$ ipython --no-banner

In [1]: import numpy as np

In [2]: import numpy.linalg as la

In [3]: np.set_printoptions(precision=3, suppress=True, linewidth=200)

In [4]: rd = lambda a: np.round(a, 3) + 0

In [5]: E = np.loadtxt("m.csv", delimiter=",")

In [6]: E
Out[6]: 
array([[0., 0., 0., 0., 0., 0., 0., 0., 0., 0., 1.],
       [0., 0., 0., 0., 0., 0., 0., 0., 1., 1., 2.],
       [0., 0., 0., 0., 0., 0., 0., 0., 1., 2., 0.],
       [0., 0., 0., 0., 0., 0., 0., 0., 0., 2., 1.],
       [0., 0., 0., 0., 0., 0., 0., 0., 1., 0., 2.],
       [0., 0., 0., 0., 0., 0., 0., 0., 1., 2., 1.],
       [0., 0., 0., 0., 0., 0., 0., 0., 2., 1., 1.],
       [0., 0., 0., 0., 0., 0., 0., 0., 2., 0., 0.],
       [0., 1., 1., 0., 1., 1., 2., 2., 0., 0., 0.],
       [0., 1., 2., 2., 0., 2., 1., 0., 0., 0., 0.],
       [1., 2., 0., 1., 2., 1., 1., 0., 0., 0., 0.]])

In [7]: np.all(la.eigvalsh(E) > 0)
Out[7]: np.False_

In [8]: rd(la.eigvalsh(E).min())
Out[8]: np.float64(-5.168)

In [9]: rank = la.matrix_rank(E)

In [10]: rank
Out[10]: np.int64(6)

In [11]: null = la.svd(E)[2][rank:].T

In [12]: null.shape
Out[12]: (11, 5)

In [13]: arr = np.load("dump.npy")

In [14]: print(arr)
[[7 9 6 6 9 2 1 1 7 0 1 0]
 [1 4 0 0 2 0 7 3 9 6 7 3]
 [1 2 3 6 7 2 7 7 5 7 4 6]
 [0 3 9 9 8 4 6 6 8 9 2 2]
 [6 3 7 2 8 0 0 3 4 2 7 5]
 [0 3 4 5 8 2 7 4 6 3 1 9]
 [5 8 3 5 0 5 3 8 9 1 6 9]
 [1 1 9 6 6 1 1 6 6 5 6 3]
 [2 3 7 1 4 9 9 2 3 8 7 4]
 [7 9 6 6 9 2 1 1 7 0 1 0]
 [8 5 7 4 3 1 9 5 9 3 5 3]]

In [15]: # row 9 repeats row 0

In [16]: arr.reshape(2, -1)
Out[16]: 
array([[7, 9, 6, 6, 9, 2, 1, 1, 7, 0, 1, 0, 1, 4, 0, 0, 2, 0, 7, 3, 9, 6, 7, 3, 1, 2, 3, 6, 7, 2, 7, 7, 5, 7, 4, 6, 0, 3, 9, 9, 8, 4, 6, 6, 8, 9, 2, 2, 6, 3, 7, 2, 8, 0, 0, 3, 4, 2, 7, 5, 0, 3, 4,
        5, 8, 2],
       [7, 4, 6, 3, 1, 9, 5, 8, 3, 5, 0, 5, 3, 8, 9, 1, 6, 9, 1, 1, 9, 6, 6, 1, 1, 6, 6, 5, 6, 3, 2, 3, 7, 1, 4, 9, 9, 2, 3, 8, 7, 4, 7, 9, 6, 6, 9, 2, 1, 1, 7, 0, 1, 0, 8, 5, 7, 4, 3, 1, 9, 5, 9,
        3, 5, 3]])

In [17]: arr.ravel(order="F")
Out[17]: 
array([7, 1, 1, 0, 6, 0, 5, 1, 2, 7, 8, 9, 4, 2, 3, 3, 3, 8, 1, 3, 9, 5, 6, 0, 3, 9, 7, 4, 3, 9, 7, 6, 7, 6, 0, 6, 9, 2, 5, 5, 6, 1, 6, 4, 9, 2, 7, 8, 8, 8, 0, 6, 4, 9, 3, 2, 0, 2, 4, 0, 2, 5, 1, 9,
       2, 1, 1, 7, 7, 6, 0, 7, 3, 1, 9, 1, 9, 1, 3, 7, 6, 3, 4, 8, 6, 2, 1, 5, 7, 9, 5, 8, 4, 6, 9, 6, 3, 7, 9, 0, 6, 7, 9, 2, 3, 1, 5, 8, 0, 3, 1, 7, 4, 2, 7, 1, 6, 6, 7, 1, 5, 0, 3, 6, 2, 5, 9, 9,
       3, 4, 0, 3])

In [18]: blk = arr.reshape(11, 2, -1)

In [19]: blk.shape
Out[19]: (11, 2, 6)

In [20]: blk.transpose(1, 0, 2)
Out[20]: 
array([[[7, 9, 6, 6, 9, 2],
        [1, 4, 0, 0, 2, 0],
        [1, 2, 3, 6, 7, 2],
        [0, 3, 9, 9, 8, 4],
        [6, 3, 7, 2, 8, 0],
        [0, 3, 4, 5, 8, 2],
        [5, 8, 3, 5, 0, 5],
        [1, 1, 9, 6, 6, 1],
        [2, 3, 7, 1, 4, 9],
        [7, 9, 6, 6, 9, 2],
        [8, 5, 7, 4, 3, 1]],

       [[1, 1, 7, 0, 1, 0],
        [7, 3, 9, 6, 7, 3],
        [7, 7, 5, 7, 4, 6],
        [6, 6, 8, 9, 2, 2],
        [0, 3, 4, 2, 7, 5],
        [7, 4, 6, 3, 1, 9],
        [3, 8, 9, 1, 6, 9],
        [1, 6, 6, 5, 6, 3],
        [9, 2, 3, 8, 7, 4],
        [1, 1, 7, 0, 1, 0],
        [9, 5, 9, 3, 5, 3]]])

In [21]: print(np.swapaxes(blk, 1, 2)[5])
[[0 7]
 [3 4]
 [4 6]
 [5 3]
 [8 1]
 [2 9]]

In [22]: F = np.load("mat.npy")

In [23]: rd(F)
Out[23]: 
array([[ 0.172, -0.27 , -0.123,  0.221, -0.074],
       [-0.27 ,  0.425,  0.193, -0.347,  0.116],
       [-0.123,  0.193,  0.088, -0.158,  0.053],
       [ 0.221, -0.347, -0.158,  0.284, -0.095],
       [-0.074,  0.116,  0.053, -0.095,  0.032]])

In [24]: np.abs(np.diag(la.qr(F)[1])) > 1e-9
Out[24]: array([ True, False, False, False, False])

In [25]: print(np.unique(F.round(6), axis=0).shape)
(5, 5)

In [26]: np.allclose(F[:-1].T @ la.lstsq(F[:-1].T, F[-1])[0], F[-1])
Out[26]: True

In [27]: print(rd(F @ la.pinv(F) @ F))
[[ 0.172 -0.27  -0.123  0.221 -0.074]
 [-0.27   0.425  0.193 -0.347  0.116]
 [-0.123  0.193  0.088 -0.158  0.053]
 [ 0.221 -0.347 -0.158  0.284 -0.095]
 [-0.074  0.116  0.053 -0.095  0.032]]

In [28]: print(rd(np.trace(la.pinv(F) @ F)))
1.0

In [29]: Y = F / np.sqrt((F ** 2).mean(axis=1, keepdims=True))

In [30]: rd(Y[4])
Out[30]: array([-0.927,  1.457,  0.662, -1.192,  0.397])

In [31]: la.matrix_rank(F - F.mean(axis=1, keepdims=True))
Out[31]: np.int64(1)

In [32]: la.matrix_rank(Y) == la.matrix_rank(F)
Out[32]: np.True_

In [33]: vec = np.array([-1, 1, -2, -1, -1])

In [34]: la.norm(F @ vec) <= la.norm(F, 2) * la.norm(vec) + 1e-9
Out[34]: np.True_

In [35]: print(rd(F @ (2 * vec)))
[-0.688  1.081  0.491 -0.884  0.295]

In [36]: rd((F * vec).sum(axis=1))
Out[36]: array([-0.344,  0.54 ,  0.246, -0.442,  0.147])

In [37]: rd(F @ vec)
Out[37]: array([-0.344,  0.54 ,  0.246, -0.442,  0.147])

In [38]: print(rd(F @ np.ones(5)))
[-0.074  0.116  0.053 -0.095  0.032]

In [39]: (F @ vec).argmax()
Out[39]: np.int64(1)

In [40]: rd(np.einsum("ij,j->i", F, vec))
Out[40]: array([-0.344,  0.54 ,  0.246, -0.442,  0.147])

In [41]: rd(F @ np.eye(5)[3])
Out[41]: array([ 0.221, -0.347, -0.158,  0.284, -0.095])

In [42]: rd(F * vec)
Out[42]: 
array([[-0.172, -0.27 ,  0.246, -0.221,  0.074],
       [ 0.27 ,  0.425, -0.386,  0.347, -0.116],
       [ 0.123,  0.193, -0.175,  0.158, -0.053],
       [-0.221, -0.347,  0.316, -0.284,  0.095],
       [ 0.074,  0.116, -0.105,  0.095, -0.032]])

In [43]: J = np.loadtxt("case13.csv", delimiter=",")

In [44]: rd(J)
Out[44]: 
array([[0.333, 0.333, 0.   , 0.   , 0.   , 0.333],
       [0.   , 0.5  , 0.   , 0.   , 0.   , 0.5  ],
       [0.5  , 0.   , 0.5  , 0.   , 0.   , 0.   ],
       [0.   , 0.   , 0.   , 0.5  , 0.5  , 0.   ],
       [0.25 , 0.   , 0.   , 0.25 , 0.25 , 0.25 ],
       [0.25 , 0.25 , 0.25 , 0.   , 0.   , 0.25 ]])

In [45]: Uu, sigma, vt = la.svd(J)

In [46]: np.argmax(sigma[:-1] / (sigma[1:] + 1e-6)) + 1
Out[46]: np.int64(5)

In [47]: Y = Uu[:, :5] @ np.diag(sigma[:5]) @ vt[:5]

In [48]: rd(la.norm(J - Y) / la.norm(J))
Out[48]: np.float64(0.0)

In [49]: print(rd(np.abs(J - Y).max()))
0.0

In [50]: Uu, sigma, vt = la.svd(J)

In [51]: evecs = vt[:(sigma > 1e-8).sum()]

In [52]: rng = np.random.default_rng(701990)

In [53]: vec = J[3] + -2 * J[1] + rng.integers(2) * np.eye(6)[1]

In [54]: print(vec)
[ 0.  -1.   0.   0.5  0.5 -1. ]

In [55]: rd(np.diag(evecs.T @ evecs))
Out[55]: array([1. , 1. , 1. , 0.5, 0.5, 1. ])

In [56]: rd(evecs.T @ evecs)
Out[56]: 
array([[1. , 0. , 0. , 0. , 0. , 0. ],
       [0. , 1. , 0. , 0. , 0. , 0. ],
       [0. , 0. , 1. , 0. , 0. , 0. ],
       [0. , 0. , 0. , 0.5, 0.5, 0. ],
       [0. , 0. , 0. , 0.5, 0.5, 0. ],
       [0. , 0. , 0. , 0. , 0. , 1. ]])

In [57]: print(rd(la.norm(vec - evecs.T @ evecs @ vec)))
0.0

In [58]: vec = np.array([3, 0, 1, 2, 3, 1])

In [59]: a = np.maximum(J @ vec, 0)

In [60]: rd(np.maximum(J @ vec, 0) - np.maximum(-J @ vec, 0))
Out[60]: array([1.333, 0.5  , 2.   , 2.5  , 2.25 , 1.25 ])

In [61]: rd(J * (a > 1e-9)[:, None])
Out[61]: 
array([[0.333, 0.333, 0.   , 0.   , 0.   , 0.333],
       [0.   , 0.5  , 0.   , 0.   , 0.   , 0.5  ],
       [0.5  , 0.   , 0.5  , 0.   , 0.   , 0.   ],
       [0.   , 0.   , 0.   , 0.5  , 0.5  , 0.   ],
       [0.25 , 0.   , 0.   , 0.25 , 0.25 , 0.25 ],
       [0.25 , 0.25 , 0.25 , 0.   , 0.   , 0.25 ]])

In [62]: rd(J.T @ a)
Out[62]: array([2.319, 1.007, 1.312, 1.812, 1.812, 1.569])

In [63]: rd(np.tanh(J @ vec))
Out[63]: array([0.87 , 0.462, 0.964, 0.987, 0.978, 0.848])

In [64]: np.flatnonzero(a > 1e-9)
Out[64]: array([0, 1, 2, 3, 4, 5])

In [65]: M = np.load("x.npy")

In [66]: M
Out[66]: 
array([[  0.1,   0.3,   2.1,   0.5,  -2.6,  -0.3,  -0.6,  -1.2,   1.9,  -0.3,   1.2],
       [ -1.4,   0.9,  -0.5,   1.3,   1.4,  -0.8,  -1.1,   0.1,   0.4,   0.5,  -0.9],
       [ -1.7,  -0.1,  -0.1,  -1. ,  -1.6,  -1. ,  -0.8,  -0.1,   0.6,   2.3,  -1.6],
       [ -3.1,  -1.5,   0.5,   1.1,   0.1,  -0.4,  -0.6,  -0.8,  -0.1,   0.3,   1.4],
       [  1.1,  -0.6,   1.5,  -1.8,  -1.6,  -0.1,  -0.5,   0.6,  -0.6,   0.4,  -0.4],
       [ -0.5,   2.4,   0.7,   0.8,  -0.6,   0.2,  -1.2,  -0.1,   0.4,  -0.3,  -0.5],
       [  0.4,   0.2,  -0.7,  -0.1,  -0.3,  -0.3,  -1.6,  -1.2,  -0.2,   0.8,   1.1],
       [ -0.7,  -1.1,   0.6,   1.5,   1.7,   1.9,   0.1,  -0.2,  -0.7,  -1.6,  -1.2],
       [  0.8,   0.4,   0.7,   0.9,   0.6,  -0.1,  -0.4,   0.3,  -0.8,  -1. ,   0.6],
       [  0.7,   0.2,  -0.2,   1. ,  -0.1,   0. ,   0. ,   2.2,  -0.2,   0.4,  -0.2],
       [ -1.4,  -0.9,   0.4,  -1.2,   1.5,   0.2,   1.7,  -0.6,   0.3,  -0.5,   1.3],
       [ -0.5,   2.3,  -0.2,  -2.2,  -1.7,  -0.8,  -2.6,  -0.3,   0. ,  -0.8,   0.2],
       [  0.1,  -1.4,  -0.4,  -1.9,  -1.2,  -1.1,  -0.1,   0.3,  -1.8,  -1.5,  -0.1],
       [ -0.6,   0.8,   0.6,   0.1,   2.3,   0.1,  -0.4,   0.7,   0.6,  -0.3,   1. ],
       [ -0.1,  -0.8,  -0.3,  -1.1,   0.4,  -0.5,   0.6,  -1.5,  -0.4,   0.9,   0.6],
       [ -1.8,   0.2,  -0.3,  -0.1,  -0.3,  -0.3,  -0.1,   0.7,   0.2,  -0.3,  -0.5],
       [ -0.4,   0.2,  -0.9,  -0.3,  -0.3,  -0.4,  -0.5,  -0.5,   2.1,   0.4,   0.1],
       [  0.5,   0.6,  -0.1,  -0.4,  -0.5,  -0.8,   0.8,  -0.8,   0.9,  -1.3,   1.3],
       [ -0.1,   0.8,  -0.9,   0.3,  -1.2,   1.4,  -0.1,   0.1,  -0.2,   0.7,   1.3],
       [  1. ,  -0.7,   0.1,   0.6,  -2.4,   0.7,   1. ,   0.3,  -0.9,  -0.7,  -1.7],
       [  0.3,   1.6,   0.9,  -0.2,   0.9,   2.5,   0.3,  -0.1,   1.4,   0.1,   0. ],
       [  0. ,   0.8,  -0.6,  -0.4,   1.4,   1.3,   0.8,   2.3,   0.6,  -0.8,   3.1],
       [  1.7,   1.7,   2. ,   0.4,   1. ,  -0.5,   0.8,   1.2,  -0.5,   1.7,   0.9],
       [ 14. , -12. ,  -8. ,  15. , -10. ,   2. , -11. , -11. ,  -9. ,  -6. ,  -4. ],
       [ -0.9,   0.1,  -0.8,  -0.2,  -0.6,   0.2,   1.5,   0. ,   0.7,   0. ,  -0.5],
       [  0. ,   0.9,  -1. ,   0.5,   0.7,   0.4,  -1.7,   0.1,   0.5,   0.4,   0.3],
       [ -0.1,   1.9,   0.6,   0.8,   0.1,  -0.4,  -0.2,  -0.1,   0.3,   0.7,   0.5],
       [ -1.2,  -0.5,   0.3,   1. ,  -0.2,   1. ,  -0.2,  -1.9,   1.3,  -0.7,   0.3],
       [ -0.2,  -0.3,   0.2,  -0.1,   0.7,   3.2,   0.1,  -0.1,  -0.2,   1.2,  -0.1],
       [ -0.4,  -0.6,  -1.6,  -0.1,   0.5,  -0.4,   0.3,   0.9,   0.5,  -1. ,   0.6],
       [  0.3,  -0.1,  -0.3,  -0.6,  -1.2,  -1.1,   1.3,   0.8,  -0.3,   1.9,   1.4],
       [ -0.8,   0.6,  -1.1,  -0.5,  -1.8,   0.3,  -0.7,   0. ,   0.9,  -1.9,   0.5],
       [ -0.3,   0. ,   1.7,  -0.4,  -1.3,  -0.8,  -0.3,   0.1,   0.6,  -1.2,   0.3],
       [ -1.6,  -1.6,  -0.7,  -1.8,   0. ,  -1.9,   0.9,  -0.1,  -1.2,   0.5,  -0.3],
       [  0.6,   1. ,  -2. ,  -0.6,   0.4,  -0.3,   0.2,   0. ,  -1.1,  -0.2,  -0.3],
       [  0.2,  -2.1,  -1.2,   0.5,  -0.6,  -1.3,   0. ,   0.5,  -0.4,  -0.2,  -1.1],
       [ -1.4,  -0.5,  -0.9,   0.2,   1.4,   0.4,   0.1,  -0.6,   0.3,   1. ,   0.2],
       [  1.3,   1.8,   0.1,   0.7,   1.9,  -1.3,  -0.7,   0.7,  -0.3,  -1.2,  -0.9],
       [ -1.1,  -0.7,  -0.6,  -0.3,  -0.1,   0.1,   0.7,  -0.6,  -2.3,   1.3,   1. ],
       [  1.1,  -1.1,   0.8,   1.1,   0. ,  -1.4,  -0.1,  -0.4,   0.7,  -0.2,  -2.4],
       [ -0.3,   0.5,   0.9,  -0.6,   0. ,   0.3,   0.9,   1.6,  -0.3,   0.4,  -0.7],
       [ -1.4,   1.5,  -0.7,  -0.3,  -1.3,   0. ,   0.7,   1.4,  -0.7,  -0.4,   0.1],
       [ -1. ,   0.4,  -0.4,   0.6,  -0.5,   0.1,  -0.9,   0.8,  -0.8,  -1. ,   2.4],
       [  1.2,   1.5,   0.5,   0.3,  -0.5,  -0.5,   0.8,   1.2,   0. ,  -0.6,   0.5],
       [  0.8,  -0.3,   0.3,  -0.2,  -1.1,  -1. ,  -0.1,   0.1,   0.7,   1.1,  -0.5]])

In [67]: u = np.array([-3, 0, 2])

In [68]: rd(np.correlate(F[1], F[3], "full"))
Out[68]: array([ 0.026, -0.117,  0.145,  0.115, -0.347,  0.115,  0.145, -0.117,  0.026])

In [69]: Xc = M - M.mean(axis=0)

In [70]: evecs = la.svd(Xc)[2][:1]

In [71]: Y = Xc - Xc @ evecs.T @ evecs

In [72]: rd(np.cov(Xc @ evecs.T, rowvar=False))
Out[72]: np.float64(25.693)

In [73]: rd((Xc @ evecs.T).std(axis=0))
Out[73]: array([5.012])

In [74]: print(rd(Y.std(axis=0)))
[0.94  0.966 0.883 0.832 1.062 0.988 0.812 0.801 0.84  0.924 0.99 ]

In [75]: la.norm(Y, axis=1).round(6).argmax()
Out[75]: np.int64(11)
